$ python3 -q
>>> import numpy as np
>>> import numpy.linalg as la
>>> np.set_printoptions(precision=3, suppress=True, linewidth=160, floatmode="fixed")
>>> rnd = lambda a: np.round(a, 3) + 0
>>> Y = np.array([[1, 3, 0], [1, 1, 3], [2, 1, 3], [1, 2, 3]])
>>> W2 = np.array([[5, 2, -1, -4, -5], [-1, -3, 4, -1, -1], [-2, -4, 3, 3, -4]])
>>> E = Y @ W2
>>> print(E)
[[  2  -7  11  -7  -8]
 [ -2 -13  12   4 -18]
 [  3 -11  11   0 -23]
 [ -3 -16  16   3 -19]]
>>> print(la.lstsq(E[:-1].T, E[-1])[2])
3
>>> print(rnd(E @ la.pinv(E) @ E))
[[  2.000  -7.000  11.000  -7.000  -8.000]
 [ -2.000 -13.000  12.000   4.000 -18.000]
 [  3.000 -11.000  11.000   0.000 -23.000]
 [ -3.000 -16.000  16.000   3.000 -19.000]]
>>> print(rnd(np.trace(la.pinv(E) @ E)))
3.0
>>> U, sigma, vt = la.svd(E)
>>> vecs = vt[:(sigma > 1e-8).sum()]
>>> rng = np.random.default_rng(7163)
>>> x0 = E[2] + -3 * E[1] + rng.integers(2) * np.eye(5)[0]
>>> print(x0)
[ 10.000  28.000 -25.000 -12.000  31.000]
>>> print(rnd(np.diag(vecs.T @ vecs)))
[0.375 0.382 0.600 0.748 0.895]
>>> print(rnd(la.norm(x0 - vecs.T @ vecs @ x0)))
0.791
>>> print(rnd(vecs.T @ vecs))
[[ 0.375  0.220 -0.135 -0.324 -0.251]
 [ 0.220  0.382 -0.400 -0.100  0.133]
 [-0.135 -0.400  0.600 -0.247 -0.018]
 [-0.324 -0.100 -0.247  0.748 -0.113]
 [-0.251  0.133 -0.018 -0.113  0.895]]
